$ ipython --no-banner

In [1]: import numpy as np

In [2]: np.set_printoptions(precision=3, suppress=True, linewidth=100)

In [3]: rd = lambda a: np.round(a, 3) + 0

In [4]: X = np.loadtxt("sample2.csv", delimiter=",")

In [5]: X
Out[5]: 
array([[-23.441,  -0.202, -21.063],
       [-23.166,  -0.126, -20.675],
       [-24.584,  -0.682, -19.589],
       [-24.986,  -2.064, -21.101],
       [-23.372,   0.18 , -22.759],
       [-25.401,  -1.037, -21.346],
       [-24.642,  -1.276, -20.704],
       [-23.845,   1.355, -19.767],
       [-21.945,  -0.3  , -18.923],
       [-23.85 ,   0.673, -20.851],
       [-23.578,  -0.209, -20.452],
       [-24.845,  -0.225, -20.403],
       [-24.858,  -0.732, -19.926],
       [-24.316,  -0.974, -18.591],
       [-23.641,   0.175, -19.757],
       [-23.519,   1.375, -20.004],
       [-22.588,  -0.045, -22.337],
       [-23.273,   1.205, -23.083],
       [-23.061,  -0.294, -21.644],
       [-24.376,  -0.592, -21.425],
       [-23.782,   0.538, -21.603],
       [-23.893,   0.594, -20.479],
       [-26.389,  -0.232, -21.584],
       [-22.419,   0.606, -22.304],
       [-22.286,   0.719, -19.321],
       [-23.903,  -0.377, -21.934],
       [-22.951,   2.412, -20.057],
       [-23.299,  -1.92 , -22.616],
       [-25.442,   0.619, -21.042],
       [-24.036,   1.069, -22.629],
       [-24.907,  -0.822, -19.211],
       [-23.922,  -0.407, -21.843],
       [-24.49 ,   0.498, -20.944],
       [-22.907,  -0.851, -22.027],
       [-25.243,   0.077, -20.471],
       [-23.413,   1.128, -21.862],
       [-23.855,  -0.409, -22.421],
       [-24.633,  -1.55 , -20.845],
       [-23.437,   2.202, -20.735]])

In [6]: vec = np.array([7, -9, -2])

In [7]: y = X @ vec

In [8]: beta, lr = np.zeros(3), 1 / np.linalg.norm(X, 2) ** 2

In [9]: for i in range(40):
   ...:     beta -= lr * X.T @ (X @ beta - y)
   ...:     if i % 10 == 0: print(i, round(np.linalg.norm(X @ beta - y), 3))
   ...: 
0 63.301
10 62.76
20 62.224
30 61.692

In [10]: rd(np.linalg.cond(X))
Out[10]: np.float64(34.167)

In [11]: rd(beta)
Out[11]: array([ 3.102, -0.298,  2.439])

In [12]: vec = np.array([1, -2, 0])

In [13]: y = X @ vec

In [14]: rd(np.linalg.lstsq(X, y)[0])
Out[14]: array([ 1., -2.,  0.])

In [15]: rd(np.linalg.solve(X.T @ X, X.T @ y))
Out[15]: array([ 1., -2.,  0.])

In [16]: rng = np.random.default_rng(9086)

In [17]: y = y + 0.3 * rng.normal(size=39)

In [18]: rd(y)
Out[18]: 
array([-22.861, -22.51 , -23.436, -20.848, -23.603, -23.236, -22.038, -26.419, -21.389, -24.726,
       -23.235, -24.21 , -23.448, -22.257, -24.182, -26.367, -22.584, -25.787, -22.461, -23.763,
       -24.582, -24.866, -26.344, -23.944, -23.539, -23.071, -27.535, -19.642, -26.791, -25.749,
       -22.811, -22.791, -25.219, -21.454, -25.616, -25.737, -23.376, -21.497, -27.627])

In [19]: beta, *_ = np.linalg.lstsq(X, y)

In [20]: rd(X.T @ (y - X @ beta))
Out[20]: array([0., 0., 0.])

In [21]: [round(float(np.linalg.norm(np.linalg.solve(X.T @ X + lam * np.eye(3), X.T @ y))), 2) for lam in (0, 1, 10, 100)]
Out[21]: [2.17, 2.11, 1.75, 0.91]

In [22]: rd(np.abs(np.linalg.svd(X)[2][-1]))
Out[22]: array([0.345, 0.853, 0.392])

In [23]: np.linalg.matrix_rank(X, rtol=0.1)
Out[23]: np.int64(1)

In [24]: A = np.loadtxt("arr.csv", delimiter=",")

In [25]: A
Out[25]: 
array([[-5.,  7.,  0.,  0.,  5., -8.],
       [-5.,  5.,  4., -6.,  5., -3.],
       [-5., -3., -7., -4.,  5., -2.],
       [ 0., -7.,  1., -8.,  0., -4.],
       [ 6., -1.,  9.,  4., -6., -2.]])

In [26]: gram = A.T @ A

In [27]: np.allclose(gram, gram.T)
Out[27]: True

In [28]: r0 = np.array([2, -3, 2])

In [29]: np.cross(A[3, :3], A[4, :3])
Out[29]: array([-62.,   6.,  42.])

In [30]: np.polyval(r0, A[3])
Out[30]: array([  2., 121.,   1., 154.,   2.,  46.])

In [31]: vec = np.array([3, -3, 1, 3, -1, -2])

In [32]: a = np.maximum(A @ vec, 0)

In [33]: A * (a > 1e-9)[:, None]
Out[33]: 
array([[-0.,  0.,  0.,  0.,  0., -0.],
       [-0.,  0.,  0., -0.,  0., -0.],
       [-0., -0., -0., -0.,  0., -0.],
       [ 0., -7.,  1., -8.,  0., -4.],
       [ 6., -1.,  9.,  4., -6., -2.]])

In [34]: np.maximum(A @ (3 * vec), 0)
Out[34]: array([  0.,   0.,   0.,  18., 156.])

In [35]: rd(np.tanh(A @ vec))
Out[35]: array([-1., -1., -1.,  1.,  1.])

In [36]: r0, r1 = A[1], A[4]

In [37]: r0 @ r1
Out[37]: np.float64(-47.0)

In [38]: r0 @ r0
Out[38]: np.float64(136.0)

In [39]: p = (r0 @ r1) / (r0 @ r0) * r0

In [40]: np.outer(r0, r1)
Out[40]: 
array([[-30.,   5., -45., -20.,  30.,  10.],
       [ 30.,  -5.,  45.,  20., -30., -10.],
       [ 24.,  -4.,  36.,  16., -24.,  -8.],
       [-36.,   6., -54., -24.,  36.,  12.],
       [ 30.,  -5.,  45.,  20., -30., -10.],
       [-18.,   3., -27., -12.,  18.,   6.]])

In [41]: data = np.loadtxt("block1.csv", delimiter=",")

In [42]: data
Out[42]: 
array([[ -5.,  -1.,  -3.,   8.,   5.,   2.,  -6.],
       [  0.,   1., -11.,   0.,  -4.,  -7.,  -7.],
       [ -9.,   8., -20.,  -7.,  -4., -12., -12.],
       [ -5.,  15., -19., -14.,  -4., -16., -18.],
       [  1.,   8., -15., -13.,   1., -15., -10.],
       [  5.,  16., -11., -21.,   6., -21.,  -8.],
       [  1.,  21.,  -4., -29.,  11., -20.,  -8.],
       [ -7.,  13.,  -6., -22.,  10., -15.,  -1.],
       [ -3.,  10.,   0., -24.,  19., -15.,   1.],
       [ -3.,  19.,   1., -33.,  11., -11.,   0.],
       [  6.,  26.,  -5., -26.,  12.,  -6.,  -9.],
       [  0.,  22.,   3., -19.,   5.,   3.,  -7.],
       [ -1.,  22.,   9., -12.,   1.,   9.,   1.],
       [  0.,  16.,   8., -17.,   3.,   0.,   9.],
       [  5.,  17.,   1., -15.,   8.,   4.,  15.],
       [  0.,  21.,   9., -14.,   3.,  12.,  20.],
       [  2.,  26.,  15., -16.,  -5.,   7.,  11.],
       [ -6.,  22.,  16., -13.,  -3.,   3.,  13.],
       [ -6.,  22.,  12.,  -9.,  -8.,   3.,  16.]])

In [43]: cen = (data - data.mean(axis=0)) / data.std(axis=0)

In [44]: np.argwhere(np.abs(cen) > 2)
Out[44]: 
array([[0, 1],
       [0, 3],
       [8, 4]])

In [45]: rd(cen.std(axis=0))
Out[45]: array([1., 1., 1., 1., 1., 1., 1.])

In [46]: beta = np.linalg.lstsq(np.delete(cen, 1, axis=1), cen[:, 1])[0]

In [47]: np.abs(beta).argmax()
Out[47]: np.int64(2)

In [48]: O, V = np.linalg.qr(data[:, :6])[0], np.linalg.qr(data[:, 6:])[0]

In [49]: s = np.linalg.svd(O.T @ V, compute_uv=False)

In [50]: rd(s)
Out[50]: array([0.848])

In [51]: vec = np.array([-5, -4, 6, -9, 5, -2, -1])

In [52]: y = data @ vec

In [53]: rd(np.linalg.solve(data.T @ data, data.T @ y))
Out[53]: array([-5., -4.,  6., -9.,  5., -2., -1.])

In [54]: rd(np.linalg.pinv(data) @ data)
Out[54]: 
array([[1., 0., 0., 0., 0., 0., 0.],
       [0., 1., 0., 0., 0., 0., 0.],
       [0., 0., 1., 0., 0., 0., 0.],
       [0., 0., 0., 1., 0., 0., 0.],
       [0., 0., 0., 0., 1., 0., 0.],
       [0., 0., 0., 0., 0., 1., 0.],
       [0., 0., 0., 0., 0., 0., 1.]])

In [55]: y = y + 0.05 * rng.normal(size=19)

In [56]: rd(y)
Out[56]: 
array([-33.931, -68.979, -27.938,   6.99 ,  34.974, 113.959, 250.999, 225.898, 314.995, 319.004,
       150.975, 127.091,  65.01 , 142.916,  65.061,  66.92 ,  70.079, 120.985,  32.956])

In [57]: beta, *_ = np.linalg.lstsq(data, y)

In [58]: beta.round()
Out[58]: array([-5., -4.,  6., -9.,  5., -2., -1.])

In [59]: U, s, Vt = np.linalg.svd(data, full_matrices=False)

In [60]: np.abs(U[:, 0]).round(6).argmax()
Out[60]: np.int64(6)

In [61]: np.allclose(U * s @ Vt, data)
Out[61]: True

In [62]: rd(np.cumsum(s ** 2) / np.sum(s ** 2))
Out[62]: array([0.615, 0.891, 0.943, 0.969, 0.984, 0.996, 1.   ])

In [63]: U.shape, s.shape, Vt.shape
Out[63]: ((19, 7), (7,), (7, 7))

In [64]: rd(U.T @ data @ Vt.T)
Out[64]: 
array([[112.485,   0.   ,   0.   ,   0.   ,   0.   ,   0.   ,   0.   ],
       [  0.   ,  75.317,   0.   ,   0.   ,   0.   ,   0.   ,   0.   ],
       [  0.   ,   0.   ,  32.634,   0.   ,   0.   ,   0.   ,   0.   ],
       [  0.   ,   0.   ,   0.   ,  23.214,   0.   ,   0.   ,   0.   ],
       [  0.   ,   0.   ,   0.   ,   0.   ,  17.697,   0.   ,   0.   ],
       [  0.   ,   0.   ,   0.   ,   0.   ,   0.   ,  15.926,   0.   ],
       [  0.   ,   0.   ,   0.   ,   0.   ,   0.   ,   0.   ,   8.765]])

In [65]: rd(s)
Out[65]: array([112.485,  75.317,  32.634,  23.214,  17.697,  15.926,   8.765])

In [66]: rd(s / s[0])
Out[66]: array([1.   , 0.67 , 0.29 , 0.206, 0.157, 0.142, 0.078])

In [67]: rd(U.T @ U)
Out[67]: 
array([[1., 0., 0., 0., 0., 0., 0.],
       [0., 1., 0., 0., 0., 0., 0.],
       [0., 0., 1., 0., 0., 0., 0.],
       [0., 0., 0., 1., 0., 0., 0.],
       [0., 0., 0., 0., 1., 0., 0.],
       [0., 0., 0., 0., 0., 1., 0.],
       [0., 0., 0., 0., 0., 0., 1.]])

In [68]: rd(np.sqrt((s ** 2).sum())), rd(np.linalg.norm(data))
Out[68]: (np.float64(143.433), np.float64(143.433))

In [69]: m1 = np.load("out15.npy")

In [70]: m1
Out[70]: 
array([[ -1,   7,   3,   3,   6,  -4, -10,   4,   5,   9],
       [ -2,   0,   6,  -8,   5,  -1,   1,  -6,  -4,  -3],
       [ -3,   3,   9,  -9,   9,  -3,  -3,  -6,  -3,   0],
       [  2,   2,  -6,  10,  -4,   0,  -4,   8,   6,   6]])

In [71]: U, s, Vt = np.linalg.svd(m1)

In [72]: V = Vt[:(s > 1e-8).sum()]

In [73]: vec = m1[3] + -3 * m1[2] + rng.integers(2) * np.eye(10)[2]

In [74]: vec
Out[74]: array([ 11.,  -7., -33.,  37., -31.,   9.,   5.,  26.,  15.,   6.])

In [75]: np.linalg.matrix_rank(np.vstack([m1, vec]))
Out[75]: np.int64(2)

In [76]: rd(np.diag(V.T @ V))
Out[76]: array([0.028, 0.149, 0.252, 0.336, 0.294, 0.061, 0.294, 0.205, 0.131, 0.252])

In [77]: rd(np.linalg.norm(vec - V.T @ V @ vec))
Out[77]: np.float64(0.0)

In [78]: r0, r1 = m1[0], m1[2]

In [79]: r0 @ r0
Out[79]: np.int64(342)

In [80]: r0 @ r1
Out[80]: np.int64(81)

In [81]: p = (r0 @ r1) / (r0 @ r0) * r0

In [82]: np.outer(r0, r1)
Out[82]: 
array([[  3,  -3,  -9,   9,  -9,   3,   3,   6,   3,   0],
       [-21,  21,  63, -63,  63, -21, -21, -42, -21,   0],
       [ -9,   9,  27, -27,  27,  -9,  -9, -18,  -9,   0],
       [ -9,   9,  27, -27,  27,  -9,  -9, -18,  -9,   0],
       [-18,  18,  54, -54,  54, -18, -18, -36, -18,   0],
       [ 12, -12, -36,  36, -36,  12,  12,  24,  12,   0],
       [ 30, -30, -90,  90, -90,  30,  30,  60,  30,   0],
       [-12,  12,  36, -36,  36, -12, -12, -24, -12,   0],
       [-15,  15,  45, -45,  45, -15, -15, -30, -15,   0],
       [-27,  27,  81, -81,  81, -27, -27, -54, -27,   0]])

In [83]: rd(p)
Out[83]: array([-0.237,  1.658,  0.711,  0.711,  1.421, -0.947, -2.368,  0.947,  1.184,  2.132])

In [84]: rd((r1 - p) @ r0)
Out[84]: np.float64(0.0)

In [85]: rd(np.linalg.norm(r0 + r1) ** 2 + np.linalg.norm(r0 - r1) ** 2)
Out[85]: np.float64(1332.0)

In [86]: np.linalg.matrix_rank(np.outer(r0, r1))
Out[86]: np.int64(1)

In [87]: K = np.loadtxt("x.csv", delimiter=",")

In [88]: K
Out[88]: 
array([[  0.718,   0.025,  -2.296,  -0.396,   0.701,  -1.38 ,   0.521,   6.704,  -0.941,  -0.549],
       [  4.286,   1.794,  -0.652,  -2.252,  -2.335,  -3.657,   5.598,   0.557,   4.066,  -6.102],
       [ -3.452,   4.88 ,   0.684,  -2.982,   0.509,  -0.014,   2.272,  -1.27 ,   2.192,   0.124],
       [ -0.518,   3.418,  -0.788,  -5.399,  -8.896,   1.361,   4.455,  -6.576,   1.636,  -1.553],
       [  2.638,  -4.174,  -1.673,   2.476,   4.431,  -6.933,   0.624,   1.75 ,  -1.107,  -3.9  ],
       [ -1.067,   4.984,  -2.898,  -1.206,   0.783,   1.704,   4.754, -10.391,  -0.267,   6.976]])

In [89]: gram = K.T @ K

In [90]: rd(np.trace(gram)), rd((K ** 2).sum())
Out[90]: (np.float64(773.46), np.float64(773.46))

In [91]: (K @ K.T).shape
Out[91]: (6, 6)

In [92]: np.allclose(gram, gram.T)
Out[92]: True

In [93]: M2 = np.array([[0, 1, 2],
    ...:     [1, 0, 2],
    ...:     [2, 2, 2],
    ...:     [1, 2, 1],
    ...:     [2, 1, 1],
    ...:     [1, 2, 2],
    ...:     [1, 2, 0],
    ...:     [2, 1, 2],
    ...:     [1, 2, 0],
    ...:     [2, 2, 2]])

In [94]: np.linalg.matrix_rank(np.vstack([K, M2.T]))
Out[94]: np.int64(9)

In [95]: rd(np.einsum("ij->j", K))
Out[95]: array([ 2.605, 10.927, -7.623, -9.759, -4.807, -8.919, 18.224, -9.226,  5.579, -5.004])

In [96]: np.linalg.norm(K, axis=1).argmax()
Out[96]: np.int64(5)

In [97]: rd(np.linalg.norm(K[2], 1)), rd(np.linalg.norm(K[2], np.inf))
Out[97]: (np.float64(18.379), np.float64(4.88))

In [98]: rd(np.linalg.norm(K[2] - K[4]))
Out[98]: np.float64(16.018)

In [99]: rd(np.linalg.norm(K, axis=0))
Out[99]: array([ 6.258,  8.999,  4.241,  7.131, 10.276,  8.252,  8.922, 14.183,  5.118, 10.19 ])

In [100]: rd(np.linalg.norm(K, 1)), rd(np.linalg.norm(K, np.inf))
Out[100]: (np.float64(27.248), np.float64(35.03))

In [101]: rd(np.linalg.norm(K, "nuc"))
Out[101]: np.float64(58.824)

In [102]: rd(K[2] @ K[4])
Out[102]: np.float64(-39.366)

In [103]: vec = np.array([0, 1, 1, 0, 3, 0, 2, 2, 2, 0])

In [104]: rd(K @ np.ones(10))
Out[104]: array([  3.107,   1.303,   2.943, -12.86 ,  -5.868,   3.372])

In [105]: np.sign((K @ vec).round(6))
Out[105]: array([ 1.,  1.,  1., -1.,  1., -1.])

In [106]: rd(K @ (2 * vec))
Out[106]: array([ 24.8  ,  29.158,  26.958, -50.056,  19.96 , -14.746])

In [107]: (K @ vec).argmax()
Out[107]: np.int64(1)

In [108]: rd(np.einsum("ij,j->i", K, vec))
Out[108]: array([ 12.4  ,  14.579,  13.479, -25.028,   9.98 ,  -7.373])

In [109]: U, s, Vt = np.linalg.svd(A, full_matrices=False)

In [110]: rd(U.T @ A @ Vt.T)
Out[110]: 
array([[19.209,  0.   ,  0.   ,  0.   ,  0.   ],
       [ 0.   , 13.779,  0.   ,  0.   ,  0.   ],
       [ 0.   ,  0.   , 11.653,  0.   ,  0.   ],
       [ 0.   ,  0.   ,  0.   ,  5.926,  0.   ],
       [ 0.   ,  0.   ,  0.   ,  0.   ,  1.118]])

In [111]: rd(Vt @ Vt.T)
Out[111]: 
array([[1., 0., 0., 0., 0.],
       [0., 1., 0., 0., 0.],
       [0., 0., 1., 0., 0.],
       [0., 0., 0., 1., 0.],
       [0., 0., 0., 0., 1.]])

In [112]: rd(s)
Out[112]: array([19.209, 13.779, 11.653,  5.926,  1.118])

In [113]: rd(np.sqrt((s ** 2).sum())), rd(np.linalg.norm(A))
Out[113]: (np.float64(27.037), np.float64(27.037))

In [114]: rd(U.T @ U)
Out[114]: 
array([[1., 0., 0., 0., 0.],
       [0., 1., 0., 0., 0.],
       [0., 0., 1., 0., 0.],
       [0., 0., 0., 1., 0.],
       [0., 0., 0., 0., 1.]])

In [115]: (s > 1e-8).sum()
Out[115]: np.int64(5)

In [116]: rd(s / s[0])
Out[116]: array([1.   , 0.717, 0.607, 0.309, 0.058])
